In [1]: import numpy as np

In [2]: np.set_printoptions(precision=1, suppress=True, linewidth=100, legacy="1.25")

In [3]: def rd(a):
   ...:     return np.round(a, 1) + 0
   ...: 

In [4]: W0 = np.load("sample18.npy")

In [5]: rd(W0)
Out[5]: 
array([[ 0.7,  0.2, -0.2, -0.2, -0.1,  0. ,  0. , -0.2, -0.1,  0. , -0.1],
       [ 0.2,  0.9,  0.2,  0.1,  0.1,  0. ,  0. ,  0.2,  0. ,  0. ,  0.1],
       [-0.2,  0.2,  0.8, -0.1, -0.1,  0. ,  0. , -0.2, -0.1,  0. , -0.1],
       [-0.2,  0.1, -0.1,  0.9, -0.1,  0. ,  0. , -0.1,  0. ,  0. , -0.1],
       [-0.1,  0.1, -0.1, -0.1,  0.9,  0. ,  0. , -0.1,  0. ,  0. ,  0. ],
       [ 0. ,  0. ,  0. ,  0. ,  0. ,  1. ,  0. ,  0. ,  0. ,  0. ,  0. ],
       [ 0. ,  0. ,  0. ,  0. ,  0. ,  0. ,  1. ,  0. ,  0. ,  0. ,  0. ],
       [-0.2,  0.2, -0.2, -0.1, -0.1,  0. ,  0. ,  0.8, -0.1,  0. , -0.1],
       [-0.1,  0. , -0.1,  0. ,  0. ,  0. ,  0. , -0.1,  1. ,  0. ,  0. ],
       [ 0. ,  0. ,  0. ,  0. ,  0. ,  0. ,  0. ,  0. ,  0. ,  1. ,  0. ],
       [-0.1,  0.1, -0.1, -0.1,  0. ,  0. ,  0. , -0.1,  0. ,  0. ,  1. ]])

In [6]: vec = np.array([-1, 0, -2, 3, 1, -3, -1, 2, 0, -3, -3])

In [7]: rd(W0 @ vec)
Out[7]: array([-1.2,  0.2, -2.2,  2.8,  0.9, -3. , -1. ,  1.8, -0.1, -3. , -3.1])

In [8]: np.trace(W0)
Out[8]: 10.0

In [9]: rd(np.linalg.eigvalsh(2 * W0 - np.eye(11)))
Out[9]: array([-1.,  1.,  1.,  1.,  1.,  1.,  1.,  1.,  1.,  1.,  1.])

In [10]: rd(np.eye(11) - W0)
Out[10]: 
array([[ 0.3, -0.2,  0.2,  0.2,  0.1,  0. ,  0. ,  0.2,  0.1,  0. ,  0.1],
       [-0.2,  0.1, -0.2, -0.1, -0.1,  0. ,  0. , -0.2,  0. ,  0. , -0.1],
       [ 0.2, -0.2,  0.2,  0.1,  0.1,  0. ,  0. ,  0.2,  0.1,  0. ,  0.1],
       [ 0.2, -0.1,  0.1,  0.1,  0.1,  0. ,  0. ,  0.1,  0. ,  0. ,  0.1],
       [ 0.1, -0.1,  0.1,  0.1,  0.1,  0. ,  0. ,  0.1,  0. ,  0. ,  0. ],
       [ 0. ,  0. ,  0. ,  0. ,  0. ,  0. ,  0. ,  0. ,  0. ,  0. ,  0. ],
       [ 0. ,  0. ,  0. ,  0. ,  0. ,  0. ,  0. ,  0. ,  0. ,  0. ,  0. ],
       [ 0.2, -0.2,  0.2,  0.1,  0.1,  0. ,  0. ,  0.2,  0.1,  0. ,  0.1],
       [ 0.1,  0. ,  0.1,  0. ,  0. ,  0. ,  0. ,  0.1,  0. ,  0. ,  0. ],
       [ 0. ,  0. ,  0. ,  0. ,  0. ,  0. ,  0. ,  0. ,  0. ,  0. ,  0. ],
       [ 0.1, -0.1,  0.1,  0.1,  0. ,  0. ,  0. ,  0.1,  0. ,  0. ,  0. ]])

In [11]: W1 = np.array([[2, 1],
    ...:     [2, 3],
    ...:     [0, 2],
    ...:     [3, 1],
    ...:     [1, 1],
    ...:     [1, 3],
    ...:     [2, 1],
    ...:     [1, 2],
    ...:     [3, 0],
    ...:     [2, 3],
    ...:     [2, 3]])

In [12]: c = np.array([0, 3])

In [13]: act = np.maximum(W0 @ W1 + c, 0)

In [14]: np.linalg.matrix_rank(act)
Out[14]: 2

In [15]: (act > 0).astype(int)
Out[15]: 
array([[1, 1],
       [1, 1],
       [0, 1],
       [1, 1],
       [1, 1],
       [1, 1],
       [1, 1],
       [0, 1],
       [1, 1],
       [1, 1],
       [1, 1]])

In [16]: W2 = np.array([[3, 5, 4], [-1, -4, 4]])

In [17]: W1 @ W2
Out[17]: 
array([[ 5,  6, 12],
       [ 3, -2, 20],
       [-2, -8,  8],
       [ 8, 11, 16],
       [ 2,  1,  8],
       [ 0, -7, 16],
       [ 5,  6, 12],
       [ 1, -3, 12],
       [ 9, 15, 12],
       [ 3, -2, 20],
       [ 3, -2, 20]])
